% python3 -q
>>> import numpy as np
>>> import numpy.linalg as la
>>> np.set_printoptions(precision=2, suppress=True, linewidth=200)
>>> arr = np.load("mat.npy")
>>> arr
array([[ 0.1 , -0.99],
       [-0.99, -0.1 ]])
>>> def softmax(z):
...     e = np.exp(z - z.max(axis=-1, keepdims=True))
...     return e / e.sum(axis=-1, keepdims=True)
... 
>>> softmax(arr[0] + -2)
array([0.75, 0.25])
>>> np.round(softmax(10 * arr[0]), 2) + 0
array([1., 0.])
>>> softmax(arr).sum(axis=1)
array([1., 1.])
>>> softmax(arr[0])
array([0.75, 0.25])
>>> scores = arr @ arr.T / np.sqrt(2)
>>> softmax(scores)
array([[0.67, 0.33],
       [0.33, 0.67]])
>>> softmax(scores).round(6).argmax(axis=1)
array([0, 1])
>>> softmax(scores + np.triu(np.full(scores.shape, -np.inf), 1))
array([[1.  , 0.  ],
       [0.33, 0.67]])
>>> Q = arr.astype(float).copy()
>>> for j in range(2):
...     Q[:, j] -= Q[:, :j] @ (Q[:, :j].T @ Q[:, j])
...     Q[:, j] /= la.norm(Q[:, j])
... 
>>> Q
array([[ 0.1 , -0.99],
       [-0.99, -0.1 ]])
>>> np.round(Q.T @ Q, 2) + 0
array([[1., 0.],
       [0., 1.]])
>>> th = np.radians(90)
>>> R = np.eye(2)
>>> R[1, 1] = R[0, 0] = np.cos(th)
>>> R[1, 0], R[0, 1] = -np.sin(th), np.sin(th)
>>> R.round(2) + 0
array([[ 0.,  1.],
       [-1.,  0.]])
>>> B = Q @ R.T
>>> np.abs(B - Q).max(axis=0)
array([1.1, 1.1])
>>> la.svd(Q, compute_uv=False), la.svd(B, compute_uv=False)
(array([1., 1.]), array([1., 1.]))
>>> B
array([[-0.99, -0.1 ],
       [-0.1 ,  0.99]])
>>> x = np.array([-3, 3])
>>> arr @ np.eye(2)[0]
array([ 0.1 , -0.99])
>>> arr @ (2 * x)
array([-6.6 ,  5.34])
>>> arr * x
array([[-0.31, -2.98],
       [ 2.98, -0.31]])
>>> arr @ x
array([-3.3 ,  2.67])
>>> np.round(arr @ arr, 2) + 0
array([[1., 0.],
       [0., 1.]])
>>> np.allclose(arr, arr.T)
True
>>> (arr + arr.T) / 2
array([[ 0.1 , -0.99],
       [-0.99, -0.1 ]])
>>> round(np.abs(la.eigvals(arr)).max(), 2)
np.float64(1.0)
>>> np.round(la.det(arr), 2)
np.float64(-1.0)
>>> np.round(la.matrix_power(arr, 2), 2) + 0
array([[1., 0.],
       [0., 1.]])
>>> round(float(np.trace(arr)), 2)
-0.0
>>> B = np.array([[4, 1], [5, 4]])
>>> Z = np.array([[-4]])
>>> A = np.block([[B, np.array([[-5], [6]])], [np.zeros((1, 2)), Z]])
>>> A
array([[ 4.,  1., -5.],
       [ 5.,  4.,  6.],
       [ 0.,  0., -4.]])
>>> hat = np.triu(np.array([[2, 3, 1], [0, 0, 2], [3, 0, 2]]), 1) + np.eye(3)
>>> B = hat @ A @ la.inv(hat)
>>> np.poly(B)
array([  1.,  -4., -21.,  44.])
>>> B
array([[ 19., -44.,  78.],
       [  5., -11.,  15.],
       [  0.,   0.,  -4.]])
>>> np.trace(B), np.trace(A)
(np.float64(4.0), np.float64(4.0))
>>> la.matrix_rank(B)
np.int64(3)
>>> left, sv, Vh = la.svd(B, full_matrices=False)
>>> sv
array([93.58,  3.19,  0.15])
>>> np.round(left.T @ left, 2) + 0
array([[1., 0., 0.],
       [0., 1., 0.],
       [0., 0., 1.]])
>>> np.round(sv / sv[0], 2) + 0
array([1.  , 0.03, 0.  ])
>>> np.allclose(left * sv @ Vh, B)
True
>>> np.abs(Vh[0])
array([0.21, 0.48, 0.85])
>>> np.cumsum(sv ** 2) / np.sum(sv ** 2)
array([1., 1., 1.])
